>>> import numpy as np
>>> from numpy import linalg as LA
>>> np.set_printoptions(precision=2, suppress=True, linewidth=120, floatmode="fixed")
>>> E = np.loadtxt("case7.csv", delimiter=",")
>>> print(E)
[[ 5.00  3.00  0.00 -2.00  5.00  4.00]
 [ 0.00 -2.00 -5.00 -7.00  0.00 -1.00]
 [ 4.00  2.00 -1.00 -3.00  4.00  3.00]
 [ 2.00  0.00 -3.00 -5.00  2.00  1.00]
 [ 1.00 -1.00 -4.00 -6.00  1.00  0.00]
 [ 6.00  4.00  1.00 -1.00  6.00  5.00]
 [ 1.00 -1.00 -4.00 -6.00  1.00  0.00]
 [ 0.00 -2.00 -5.00 -7.00  0.00 -1.00]
 [ 0.00 -2.00 -5.00 -7.00  0.00 -1.00]
 [ 2.00  0.00 -3.00 -5.00  2.00  1.00]
 [ 4.00  2.00 -1.00 -3.00  4.00  3.00]]
>>> # row 6 repeats row 4
>>> x0 = np.array([2, 2, -3, 1, -1, -1])
>>> h = np.maximum(E @ x0, 0)
>>> print(E * (h > 1e-9)[:, None])
[[ 5.00  3.00  0.00 -2.00  5.00  4.00]
 [ 0.00 -2.00 -5.00 -7.00  0.00 -1.00]
 [ 4.00  2.00 -1.00 -3.00  4.00  3.00]
 [ 2.00  0.00 -3.00 -5.00  2.00  1.00]
 [ 1.00 -1.00 -4.00 -6.00  1.00  0.00]
 [ 6.00  4.00  1.00 -1.00  6.00  5.00]
 [ 1.00 -1.00 -4.00 -6.00  1.00  0.00]
 [ 0.00 -2.00 -5.00 -7.00  0.00 -1.00]
 [ 0.00 -2.00 -5.00 -7.00  0.00 -1.00]
 [ 2.00  0.00 -3.00 -5.00  2.00  1.00]
 [ 4.00  2.00 -1.00 -3.00  4.00  3.00]]
>>> print(np.flatnonzero(h > 1e-9))
[ 0  1  2  3  4  5  6  7  8  9 10]
>>> print(h)
[5.00 5.00 5.00 5.00 5.00 5.00 5.00 5.00 5.00 5.00 5.00]
